$ python3 -q
>>> import numpy as np
>>> np.set_printoptions(precision=2, suppress=True, linewidth=160, legacy="1.25")
>>> def rd(a):
...     return np.round(a, 2) + 0
... 
>>> m1 = np.load("w.npy")
>>> m1
array([[ 0,  0,  0,  0,  0,  0],
       [ 0,  0,  0,  0,  0,  0],
       [ 0,  0,  0,  0,  0,  0],
       [-2,  2,  4, -1,  1,  2],
       [ 0,  4,  2,  0,  2,  1],
       [-2,  8, -4, -1,  4, -2]])
>>> # rows 0 and 1 are equal
>>> [round(float(x), 2) for x in np.linalg.svd(m1, compute_uv=False)[:3]]
[10.79, 6.35, 1.79]
>>> rd(np.linalg.norm(m1, 2) / np.linalg.norm(m1))
0.85
>>> X = np.array([[1.0, 0.7, 0.49], [0.7, 1.0, 0.7], [0.49, 0.7, 1.0]])
>>> X
array([[1.  , 0.7 , 0.49],
       [0.7 , 1.  , 0.7 ],
       [0.49, 0.7 , 1.  ]])
>>> # symmetric, so the eigenvalues are real
>>> f, g = X[2], X[1]
>>> rd(f @ f)
1.73
>>> p = (f @ g) / (f @ f) * f
>>> rd(np.linalg.norm(f + g) ** 2 + np.linalg.norm(f - g) ** 2)
7.42
>>> print(np.linalg.matrix_rank(np.outer(f, g)))
1
>>> Lm = np.linalg.cholesky(X)
>>> rd(Lm)
array([[1.  , 0.  , 0.  ],
       [0.7 , 0.71, 0.  ],
       [0.49, 0.5 , 0.71]])
>>> X / np.sqrt(np.outer(np.diag(X), np.diag(X)))
array([[1.  , 0.7 , 0.49],
       [0.7 , 1.  , 0.7 ],
       [0.49, 0.7 , 1.  ]])
>>> np.diag(Lm) ** 2
array([1.  , 0.51, 0.51])
>>> np.linalg.eigvalsh(X).min() > 0
True
>>> print(rd((Lm - Lm.T) / 2))
[[ 0.   -0.35 -0.24]
 [ 0.35  0.   -0.25]
 [ 0.24  0.25  0.  ]]
>>> rd(np.abs(np.linalg.eigvals(Lm)).max())
1.0
>>> rd(np.linalg.det(Lm))
0.51
>>> np.allclose(Lm, Lm.T)
False
>>> rd(np.trace(Lm))
2.43
>>> np.linalg.determinant(Lm)
Traceback (most recent call last):
  File "<python-input-26>", line 1, in <module>
    np.linalg.determinant(Lm)
    ^^^^^^^^^^^^^^^^^^^^^
AttributeError: module 'numpy.linalg' has no attribute 'determinant'
>>> rd(Lm @ Lm)
array([[1.  , 0.  , 0.  ],
       [1.2 , 0.51, 0.  ],
       [1.19, 0.71, 0.51]])
>>> rd(np.sort(np.abs(np.linalg.eigvals(Lm))))
array([0.71, 0.71, 1.  ])
>>> assert Lm == Lm.T
Traceback (most recent call last):
  File "<python-input-29>", line 1, in <module>
    assert Lm == Lm.T
           ^^^^^^^^^^
ValueError: The truth value of an array with more than one element is ambiguous. Use a.any() or a.all()
>>> np.allclose(Lm @ Lm.T, Lm.T @ Lm)
False
